>>> import numpy as np
>>> np.set_printoptions(suppress=True, linewidth=160)
>>> rng = np.random.default_rng(21053)
>>> F = np.eye(4, dtype=int)[rng.permutation(4)]
>>> F
array([[0, 0, 1, 0],
       [0, 1, 0, 0],
       [1, 0, 0, 0],
       [0, 0, 0, 1]])
>>> # 3 groups of indices that never mix
>>> round(np.linalg.eigvalsh(F).min(), 2)
np.float64(-1.0)
>>> np.all(np.linalg.eigvalsh(F) > 0)
np.False_
>>> [round(float(np.linalg.det(F[:i, :i])), 2) + 0 for i in range(1, 5)]
[0.0, 0.0, -1.0, -1.0]
>>> (F != 0).astype(int)
array([[0, 0, 1, 0],
       [0, 1, 0, 0],
       [1, 0, 0, 0],
       [0, 0, 0, 1]])
>>> np.round(np.sort(np.linalg.eigvals(F).real), 2)
array([-1.,  1.,  1.,  1.])
>>> np.flatnonzero(np.linalg.matrix_power((F != 0) + (F.T != 0) + np.eye(4), 4)[0])
array([0, 2])
>>> Q, _ = np.linalg.qr(np.array([[-0.4, -0.1, 0.2, -0.8, -0.4],
...     [0.2, 1.4, -0.7, -1.4, -1.4],
...     [-0.2, 0.1, 0.7, -0.3, -1.3],
...     [-0.3, -0.5, -0.2, 0.7, -0.5],
...     [-1.4, -0.1, 0.8, -0.1, 0.1]]))
>>> feats = Q[:, :5]
>>> feats.round(2) + 0
array([[-0.26,  0.  ,  0.06,  0.96, -0.07],
       [ 0.13, -0.93,  0.27,  0.  , -0.19],
       [-0.13, -0.1 , -0.75, -0.04, -0.64],
       [-0.2 ,  0.29,  0.6 , -0.14, -0.7 ],
       [-0.93, -0.18,  0.  , -0.24,  0.23]])
>>> # orthonormal columns
>>> B = np.linalg.inv(feats)
>>> np.round(np.linalg.slogdet(feats)[0], 2)
np.float64(1.0)
>>> np.round(np.linalg.inv(B), 2) + 0
array([[-0.26,  0.  ,  0.06,  0.96, -0.07],
       [ 0.13, -0.93,  0.27,  0.  , -0.19],
       [-0.13, -0.1 , -0.75, -0.04, -0.64],
       [-0.2 ,  0.29,  0.6 , -0.14, -0.7 ],
       [-0.93, -0.18,  0.  , -0.24,  0.23]])
>>> np.round(np.linalg.det(feats) * np.linalg.det(B), 2)
np.float64(1.0)
>>> vec = np.array([2, -2, -3, -3, 3])
>>> np.round(np.linalg.inv(feats), 2) + 0
array([[-0.26,  0.13, -0.13, -0.2 , -0.93],
       [ 0.  , -0.93, -0.1 ,  0.29, -0.18],
       [ 0.06,  0.27, -0.75,  0.6 ,  0.  ],
       [ 0.96,  0.  , -0.04, -0.14, -0.24],
       [-0.07, -0.19, -0.64, -0.7 ,  0.23]])
>>> [p for p in range(1, 25) if np.allclose(np.linalg.matrix_power(feats, p), np.eye(5))]
[]
>>> np.count_nonzero(feats)
np.int64(25)
>>> np.linalg.matrix_rank(feats)
np.int64(5)
>>> np.round(feats.sum(axis=0), 2)
array([-1.39, -0.93,  0.19,  0.55, -1.37])
>>> np.round(feats.sum(axis=1), 2)
array([ 0.69, -0.72, -1.66, -0.14, -1.11])
>>> np.round(feats.mean(axis=0), 2)
array([-0.28, -0.19,  0.04,  0.11, -0.27])
>>> np.unravel_index(np.abs(feats).argmax(), feats.shape)
(np.int64(0), np.int64(3))
>>> np.round(np.linalg.svd(feats, compute_uv=False), 2)
array([1., 1., 1., 1., 1.])
>>> G = feats.T @ feats
>>> np.allclose(G, G.T)
True
>>> np.trace(G), (feats ** 2).sum()
(np.float64(5.0), np.float64(5.0))
>>> np.round(np.linalg.svd(feats, compute_uv=False) ** 2, 2)
array([1., 1., 1., 1., 1.])
>>> np.linalg.matrix_rank(G)
np.int64(5)
>>> np.round(np.diag(G), 2)
array([1., 1., 1., 1., 1.])
>>> (feats @ feats.T).shape
(5, 5)
>>> np.round(np.linalg.eigvalsh(G)[::-1], 2)
array([1., 1., 1., 1., 1.])
>>> idx = rng.permutation(5)
>>> B = feats[:, idx] * rng.choice([-1, 1], 5)
>>> B.round(2) + 0
array([[-0.07,  0.  , -0.96, -0.26, -0.06],
       [-0.19,  0.93,  0.  ,  0.13, -0.27],
       [-0.64,  0.1 ,  0.04, -0.13,  0.75],
       [-0.7 , -0.29,  0.14, -0.2 , -0.6 ],
       [ 0.23,  0.18,  0.24, -0.93,  0.  ]])
>>> left, _, VT = np.linalg.svd(feats.T @ B)
>>> np.round(left @ VT, 2) + 0
array([[ 0.,  0.,  0.,  1.,  0.],
       [ 0., -1.,  0.,  0.,  0.],
       [ 0.,  0.,  0.,  0., -1.],
       [ 0.,  0., -1.,  0.,  0.],
       [ 1.,  0.,  0.,  0.,  0.]])
>>> J = np.loadtxt("x.csv", delimiter=",")
>>> J
array([[ 4.,  8., 10.],
       [ 8., 16., 20.],
       [10., 20., 25.]])
>>> w1 = np.array([[-1, -3, 1, 2], [-2, -1, -1, 3], [-1, -1, -1, 2]])
>>> c = np.array([0, 0, 2, 3])
>>> H = np.maximum(J @ w1 + c, 0)
>>> (H > 0).astype(int)
array([[0, 0, 0, 1],
       [0, 0, 0, 1],
       [0, 0, 0, 1]])
>>> (H > 0).mean(axis=0)
array([0., 0., 0., 1.])
>>> np.linalg.matrix_rank(H)
np.int64(1)
>>> cent = np.array([[0, 2, -2], [-1, -2, -1], [-2, 0, -1], [2, -2, -2]])
>>> (H @ cent).round(6).argmax(axis=1)
array([0, 0, 0])
